>>> import numpy as np
>>> np.set_printoptions(precision=3, suppress=True, linewidth=140)
>>> X = np.loadtxt("sample8.csv", delimiter=",")
>>> X
array([[ -0.431,  -4.933,  -5.158,  -9.532,  -1.629,   1.036],
       [ -6.598,   1.137,   5.191,   0.954,  -0.631,  -1.328],
       [  0.309,   0.613,  -4.489,  -1.254,  11.485,   5.266],
       [  4.122,  -6.61 ,   4.224,  -0.595,   8.315,  -2.359],
       [ -0.75 ,   1.144,   1.91 ,  -0.836,   2.571,  -4.657],
       [  3.34 ,  -0.624,  -3.961,   4.709,   3.598,  -9.914],
       [ -2.019,  -2.866,  -1.832,  -0.144,  -0.912,   8.462],
       [  6.059,  -3.604,  -5.304,  -9.776,  -4.838,   2.346],
       [-10.638,  -4.692,  -6.217,  -1.152,   1.121,  -5.13 ],
       [  1.121,  -9.374,   1.514,   3.537,  -2.557,   1.831],
       [ -0.009,   4.346,   8.044,  -6.646,   3.496,   3.547]])
>>> np.linalg.svd(X, compute_uv=False)
array([20.   , 18.   , 16.2  , 14.58 , 13.122, 11.81 ])
>>> np.count_nonzero(X)
np.int64(66)
>>> X[11]
Traceback (most recent call last):
  File "<python-input-6>", line 1, in <module>
    X[11]
    ~^^^^
IndexError: index 11 is out of bounds for axis 0 with size 11
>>> np.round(np.abs(X).max(), 3)
np.float64(11.485)
>>> np.linalg.matrix_rank(X)
np.int64(6)
>>> def softmax(z):
...     e = np.exp(z - z.max(axis=-1, keepdims=True))
...     return e / e.sum(axis=-1, keepdims=True)
... 
>>> np.round(softmax(10 * X[3]), 3) + 0
array([0., 0., 0., 0., 1., 0.])
>>> S = X @ X.T / np.sqrt(6)
>>> np.round(softmax(S), 3) + 0
array([[0.469, 0.   , 0.   , 0.   , 0.   , 0.   , 0.   , 0.531, 0.   , 0.   , 0.   ],
       [0.   , 1.   , 0.   , 0.   , 0.   , 0.   , 0.   , 0.   , 0.   , 0.   , 0.   ],
       [0.   , 0.   , 1.   , 0.   , 0.   , 0.   , 0.   , 0.   , 0.   , 0.   , 0.   ],
       [0.   , 0.   , 0.   , 1.   , 0.   , 0.   , 0.   , 0.   , 0.   , 0.   , 0.   ],
       [0.   , 0.   , 0.   , 0.013, 0.073, 0.913, 0.   , 0.   , 0.   , 0.   , 0.   ],
       [0.   , 0.   , 0.   , 0.   , 0.   , 1.   , 0.   , 0.   , 0.   , 0.   , 0.   ],
       [0.   , 0.   , 0.   , 0.   , 0.   , 0.   , 1.   , 0.   , 0.   , 0.   , 0.   ],
       [0.   , 0.   , 0.   , 0.   , 0.   , 0.   , 0.   , 1.   , 0.   , 0.   , 0.   ],
       [0.   , 0.   , 0.   , 0.   , 0.   , 0.   , 0.   , 0.   , 1.   , 0.   , 0.   ],
       [0.   , 0.   , 0.   , 0.   , 0.   , 0.   , 0.   , 0.   , 0.   , 1.   , 0.   ],
       [0.   , 0.   , 0.   , 0.   , 0.   , 0.   , 0.   , 0.   , 0.   , 0.   , 1.   ]])
